In [1]: import numpy as np

In [2]: from numpy import linalg as LA

In [3]: np.set_printoptions(precision=2, suppress=True, linewidth=100)

In [4]: tidy = lambda a: np.round(a, 2) + 0

In [5]: u = np.array([-4, 1, -4, 2, 4, 0, -4]) + 0.5

In [6]: feats = np.eye(7) - 2 * np.outer(u, u) / (u @ u)

In [7]: tidy(feats)
Out[7]: 
array([[ 0.63,  0.16, -0.37,  0.27,  0.48,  0.05, -0.37],
       [ 0.16,  0.93,  0.16, -0.11, -0.21, -0.02,  0.16],
       [-0.37,  0.16,  0.63,  0.27,  0.48,  0.05, -0.37],
       [ 0.27, -0.11,  0.27,  0.81, -0.34, -0.04,  0.27],
       [ 0.48, -0.21,  0.48, -0.34,  0.38, -0.07,  0.48],
       [ 0.05, -0.02,  0.05, -0.04, -0.07,  0.99,  0.05],
       [-0.37,  0.16, -0.37,  0.27,  0.48,  0.05,  0.63]])

In [8]: np.unravel_index(np.abs(feats).argmax(), feats.shape)
Out[8]: (np.int64(5), np.int64(5))

In [9]: np.count_nonzero(feats)
Out[9]: np.int64(49)

In [10]: x0 = np.array([-3, 0, 3, 0, 2, -3, 0])

In [11]: 7 - LA.matrix_rank(feats - np.eye(7), tol=1e-8)
Out[11]: np.int64(6)

In [12]: tidy(LA.norm(x0)), tidy(LA.norm(feats @ x0))
Out[12]: (np.float64(5.57), np.float64(5.57))

In [13]: [p for p in range(1, 25) if np.allclose(LA.matrix_power(feats, p), np.eye(7))]
Out[13]: [2, 4, 6, 8, 10, 12, 14, 16, 18, 20, 22, 24]

In [14]: tidy(LA.det(feats))
Out[14]: np.float64(-1.0)

In [15]: rng = np.random.default_rng(3148)

In [16]: lab = rng.permutation(7)

In [17]: lab
Out[17]: array([1, 2, 4, 3, 6, 5, 0])

In [18]: out = feats[lab][:, lab]

In [19]: tidy(LA.det(out)), tidy(LA.det(feats[lab]))
Out[19]: (np.float64(-1.0), np.float64(-1.0))

In [20]: tidy(out)
Out[20]: 
array([[ 0.93,  0.16, -0.21, -0.11,  0.16, -0.02,  0.16],
       [ 0.16,  0.63,  0.48,  0.27, -0.37,  0.05, -0.37],
       [-0.21,  0.48,  0.38, -0.34,  0.48, -0.07,  0.48],
       [-0.11,  0.27, -0.34,  0.81,  0.27, -0.04,  0.27],
       [ 0.16, -0.37,  0.48,  0.27,  0.63,  0.05, -0.37],
       [-0.02,  0.05, -0.07, -0.04,  0.05,  0.99,  0.05],
       [ 0.16, -0.37,  0.48,  0.27, -0.37,  0.05,  0.63]])

In [21]: tidy(np.trace(out))
Out[21]: np.float64(5.0)
